>>> import numpy as np
>>> np.set_printoptions(suppress=True, linewidth=200)
>>> rnd = lambda a: np.round(a, 2) + 0
>>> J = np.load("mat.npy")
>>> rnd(J)
array([[ 0.23, -0.77, -0.6 ],
       [-0.77,  0.23, -0.6 ],
       [-0.6 , -0.6 ,  0.54]])
>>> w, V = np.linalg.eig(J)
>>> print(rnd(np.sort(np.linalg.eigvals(np.linalg.inv(J)))))
[-1.  1.  1.]
>>> t3 = np.stack([J, -2 * J, J[::-1]])
>>> print(np.linalg.matrix_rank(t3))
[3 3 3]
>>> np.linalg.matrix_rank(t3.reshape(3, -1))
np.int64(2)
>>> rnd(np.linalg.norm(t3, axis=(1, 2)))
array([1.73, 3.46, 1.73])
>>> np.einsum("bij,cij->bc", t3, t3)
array([[ 3., -6.,  1.],
       [-6., 12., -2.],
       [ 1., -2.,  3.]])
>>> (t3 @ J.T).shape
(3, 3, 3)
>>> t3.shape
(3, 3, 3)
>>> rnd(np.linalg.det(t3))
array([-1.,  8.,  1.])
>>> rnd(J - J[0])
array([[ 0.  ,  0.  ,  0.  ],
       [-1.  ,  1.  ,  0.  ],
       [-0.83,  0.17,  1.13]])
>>> np.count_nonzero(J)
np.int64(9)
>>> J[:, 3]
Traceback (most recent call last):
  File "<python-input-17>", line 1, in <module>
    J[:, 3]
    ~^^^^^^
IndexError: index 3 is out of bounds for axis 1 with size 3
>>> np.linalg.rank(J)
Traceback (most recent call last):
  File "<python-input-18>", line 1, in <module>
    np.linalg.rank(J)
    ^^^^^^^^^^^^^^
AttributeError: module 'numpy.linalg' has no attribute 'rank'
>>> rnd(np.abs(J).max())
np.float64(0.77)
>>> np.zeros(3, 3)
Traceback (most recent call last):
  File "<python-input-20>", line 1, in <module>
    np.zeros(3, 3)
    ~~~~~~~~^^^^^^
TypeError: Cannot interpret '3' as a data type
>>> data = np.loadtxt("w.csv", delimiter=",")
>>> data
array([[-1.09, -0.18,  0.43,  0.11],
       [-0.18, -2.98,  0.07, -0.14],
       [ 0.43,  0.07, -0.78, -2.43],
       [ 0.11, -0.14, -2.43, -0.15]])
>>> rng = np.random.default_rng(755639)
>>> lab = rng.permutation(4)
>>> print(lab)
[1 0 3 2]
>>> B = data[lab][:, lab]
>>> rnd(np.sort(np.abs(np.linalg.eigvals(B))))
array([1., 2., 3., 3.])
>>> np.diag(B)
array([-2.98, -1.09, -0.15, -0.78])
>>> B
array([[-2.98, -0.18, -0.14,  0.07],
       [-0.18, -1.09,  0.11,  0.43],
       [-0.14,  0.11, -0.15, -2.43],
       [ 0.07,  0.43, -2.43, -0.78]])
>>> K = np.loadtxt("test4.csv", delimiter=",")
>>> K
array([[ -4.16, -13.69,  19.76],
       [  3.12,  -4.15,  18.83],
       [-13.57,  28.82,  24.26],
       [ -3.  , -12.26,  49.39],
       [  3.25,  30.41,  33.85],
       [  1.41,  -0.71,  40.07],
       [  3.14, -15.54,   3.08],
       [ -8.03,  12.1 ,  14.01],
       [ -1.6 , -16.44,  -2.58],
       [ -2.5 , -24.77, -44.27],
       [  7.91,   6.82,  10.32],
       [  2.47,  15.85,  11.91],
       [  2.52,   9.35, -23.23],
       [ -6.39,  -9.5 ,  49.66],
       [ -2.94,   1.97,  34.17],
       [ -6.5 ,  -7.71, -18.94],
       [ -3.13, -10.33,  11.61],
       [-10.61,   9.95,  -1.73],
       [-13.52,  -8.25,  31.13],
       [ -7.18, -18.83,  -1.53],
       [  2.93,  17.94, -19.27],
       [ 11.28,  27.49, -24.56],
       [ 12.59,   4.98,  10.23],
       [ -2.44,  -9.49,   3.84],
       [ -4.07,  -8.01,  -3.07],
       [ -2.22, -18.78,  -7.09],
       [ -1.53,   8.03,   6.29]])
>>> B = np.linalg.inv(J)
>>> rnd(np.linalg.det(J) * B)
array([[-0.23,  0.77,  0.6 ],
       [ 0.77, -0.23,  0.6 ],
       [ 0.6 ,  0.6 , -0.54]])
>>> rnd(B)
array([[ 0.23, -0.77, -0.6 ],
       [-0.77,  0.23, -0.6 ],
       [-0.6 , -0.6 ,  0.54]])
>>> rnd(np.linalg.cond(J))
np.float64(1.0)
>>> rnd(np.linalg.slogdet(J)[0])
np.float64(-1.0)
>>> G = np.cov(K, rowvar=False)
>>> rnd(np.linalg.eigvalsh(G)[::-1])
array([538.06, 240.68,  36.79])
>>> rnd(np.corrcoef(K.T))
array([[ 1.  ,  0.24, -0.21],
       [ 0.24,  1.  ,  0.07],
       [-0.21,  0.07,  1.  ]])
>>> np.median(K, axis=0)
array([-2.44, -4.15, 10.23])
>>> print(G.shape)
(3, 3)
>>> rnd(G)
array([[ 42.14,  24.15, -31.91],
       [ 24.15, 239.33,  25.64],
       [-31.91,  25.64, 534.05]])
>>> rnd(np.polyfit(K[:, 0], K[:, 2], 1))
array([-0.76,  7.18])
>>> rnd(K.std(axis=0))
array([ 6.37, 15.18, 22.68])
>>> P = K @ np.linalg.solve(K.T @ K, K.T)
>>> rnd(P @ K[:, 0])
array([ -4.16,   3.12, -13.57,  -3.  ,   3.25,   1.41,   3.14,  -8.03,  -1.6 ,  -2.5 ,   7.91,   2.47,   2.52,  -6.39,  -2.94,  -6.5 ,  -3.13, -10.61, -13.52,  -7.18,   2.93,  11.28,  12.59,  -2.44,
        -4.07,  -2.22,  -1.53])
>>> print(np.allclose(P @ P, P))
True
>>> rnd(np.diag(P))
array([0.06, 0.05, 0.38, 0.19, 0.22, 0.12, 0.07, 0.1 , 0.04, 0.22, 0.08, 0.05, 0.05, 0.18, 0.07, 0.08, 0.03, 0.16, 0.18, 0.08, 0.08, 0.21, 0.18, 0.02, 0.02, 0.06, 0.02])
>>> rnd(np.linalg.eigvalsh(P))
array([0., 0., 0., 0., 0., 0., 0., 0., 0., 0., 0., 0., 0., 0., 0., 0., 0., 0., 0., 0., 0., 0., 0., 0., 1., 1., 1.])
>>> np.trace(P)
np.float64(3.0)
>>> W0 = np.loadtxt("run0.csv", delimiter=",")
>>> W0
array([[ 2.,  0.,  0.],
       [ 0., -1., -5.],
       [ 0., -5., -4.]])
>>> B = W0 + rng.integers(-2, 3, (3, 1)) @ rng.integers(-2, 3, (1, 3))
>>> print(B)
[[ 0.  2.  4.]
 [ 1. -2. -7.]
 [-2. -3.  0.]]
>>> print(np.abs(B - W0).sum(axis=1))
[8. 4. 8.]
>>> rnd(np.linalg.svd(B - W0, compute_uv=False))
array([7.35, 0.  , 0.  ])
>>> print(np.linalg.matrix_rank(B - W0, tol=1e-8))
1
>>> w, V = np.linalg.eigh(W0)
>>> x = np.array([-4, -6, -9])
>>> rnd(np.linalg.eigvalsh(W0[1:, 1:]))
array([-7.72,  2.72])
>>> print(rnd(x @ W0 @ x / (x @ x)), rnd(w[0]), rnd(w[-1]))
-6.53 -7.72 2.72
>>> def softmax(z):
...     e = np.exp(z - z.max(axis=-1, keepdims=True))
...     return e / e.sum(axis=-1, keepdims=True)
... 
>>> rnd(softmax(W0[1] + 2))
array([0.73, 0.27, 0.  ])
>>> rnd(softmax(W0[1]))
array([0.73, 0.27, 0.  ])
>>> print(rnd(softmax(10 * W0[1])))
[1. 0. 0.]
>>> att = W0 @ W0.T / np.sqrt(3)
>>> rnd(softmax(att))
array([[0.83, 0.08, 0.08],
       [0.  , 0.64, 0.36],
       [0.  , 0.  , 1.  ]])
>>> rnd(softmax(att)[1] @ W0)
array([ 0.  , -2.44, -4.64])
>>> softmax(att).round(6).argmax(axis=1)
array([0, 1, 2])
>>> print(rnd(softmax(att + np.triu(np.full(att.shape, -np.inf), 1))))
[[1. 0. 0.]
 [0. 1. 0.]
 [0. 0. 1.]]
>>> print(rnd(np.sort(np.abs(np.linalg.eigvals(W0)))))
[2.   2.72 7.72]
>>> np.allclose(W0 @ W0.T, W0.T @ W0)
True
>>> W0 @ W0
array([[ 4.,  0.,  0.],
       [ 0., 26., 25.],
       [ 0., 25., 41.]])
>>> np.allclose(W0, W0.T)
True
>>> np.trace(W0)
np.float64(-3.0)
>>> np.linalg.determinant(W0)
Traceback (most recent call last):
  File "<python-input-76>", line 1, in <module>
    np.linalg.determinant(W0)
    ^^^^^^^^^^^^^^^^^^^^^
AttributeError: module 'numpy.linalg' has no attribute 'determinant'
